$ python -q
>>> import numpy as np
>>> import numpy.linalg as la
>>> np.set_printoptions(precision=3, suppress=True, linewidth=100, sign=" ")
>>> def rd(a):
...     return np.round(a, 3) + 0
... 
>>> X = np.load("w.npy")
>>> print(rd(X))
[[ 0.413 -0.041  0.082  0.197  0.115  0.3    0.    -0.304]
 [-0.041  0.482  0.2   -0.373 -0.15   0.117  0.139 -0.116]
 [ 0.082  0.2    0.532 -0.017  0.289  0.065  0.315  0.121]
 [ 0.197 -0.373 -0.017  0.583 -0.035 -0.055  0.245 -0.025]
 [ 0.115 -0.15   0.289 -0.035  0.672  0.096 -0.222  0.204]
 [ 0.3    0.117  0.065 -0.055  0.096  0.299 -0.101 -0.281]
 [ 0.     0.139  0.315  0.245 -0.222 -0.101  0.601  0.043]
 [-0.304 -0.116  0.121 -0.025  0.204 -0.281  0.043  0.417]]
>>> evals, evecs = la.eigh(X)
>>> x0 = np.array([1, 0, 1, 2, 4, 4, 2, 3])
>>> rd(evecs * np.maximum(evals, 0) @ evecs.T)
array([[ 0.413, -0.041,  0.082,  0.197,  0.115,  0.3  ,  0.   , -0.304],
       [-0.041,  0.482,  0.2  , -0.373, -0.15 ,  0.117,  0.139, -0.116],
       [ 0.082,  0.2  ,  0.532, -0.017,  0.289,  0.065,  0.315,  0.121],
       [ 0.197, -0.373, -0.017,  0.583, -0.035, -0.055,  0.245, -0.025],
       [ 0.115, -0.15 ,  0.289, -0.035,  0.672,  0.096, -0.222,  0.204],
       [ 0.3  ,  0.117,  0.065, -0.055,  0.096,  0.299, -0.101, -0.281],
       [ 0.   ,  0.139,  0.315,  0.245, -0.222, -0.101,  0.601,  0.043],
       [-0.304, -0.116,  0.121, -0.025,  0.204, -0.281,  0.043,  0.417]])
>>> print(rd(x0 @ X @ x0 / (x0 @ x0)), rd(evals[0]), rd(evals[-1]))
0.568 0.0 1.0
>>> print(rd(la.eigvalsh(X[1:, 1:])))
[ 0.     0.     0.     0.587  1.     1.     1.   ]
>>> Uu, sigma, vt = la.svd(X)
>>> np.argmax(sigma[:-1] / (sigma[1:] + 1e-6)) + 1
np.int64(4)
>>> A2 = Uu[:, :4] @ np.diag(sigma[:4]) @ vt[:4]
>>> rd(la.norm(X - A2) / la.norm(X))
np.float64(0.0)
>>> rd(A2)
array([[ 0.413, -0.041,  0.082,  0.197,  0.115,  0.3  ,  0.   , -0.304],
       [-0.041,  0.482,  0.2  , -0.373, -0.15 ,  0.117,  0.139, -0.116],
       [ 0.082,  0.2  ,  0.532, -0.017,  0.289,  0.065,  0.315,  0.121],
       [ 0.197, -0.373, -0.017,  0.583, -0.035, -0.055,  0.245, -0.025],
       [ 0.115, -0.15 ,  0.289, -0.035,  0.672,  0.096, -0.222,  0.204],
       [ 0.3  ,  0.117,  0.065, -0.055,  0.096,  0.299, -0.101, -0.281],
       [ 0.   ,  0.139,  0.315,  0.245, -0.222, -0.101,  0.601,  0.043],
       [-0.304, -0.116,  0.121, -0.025,  0.204, -0.281,  0.043,  0.417]])
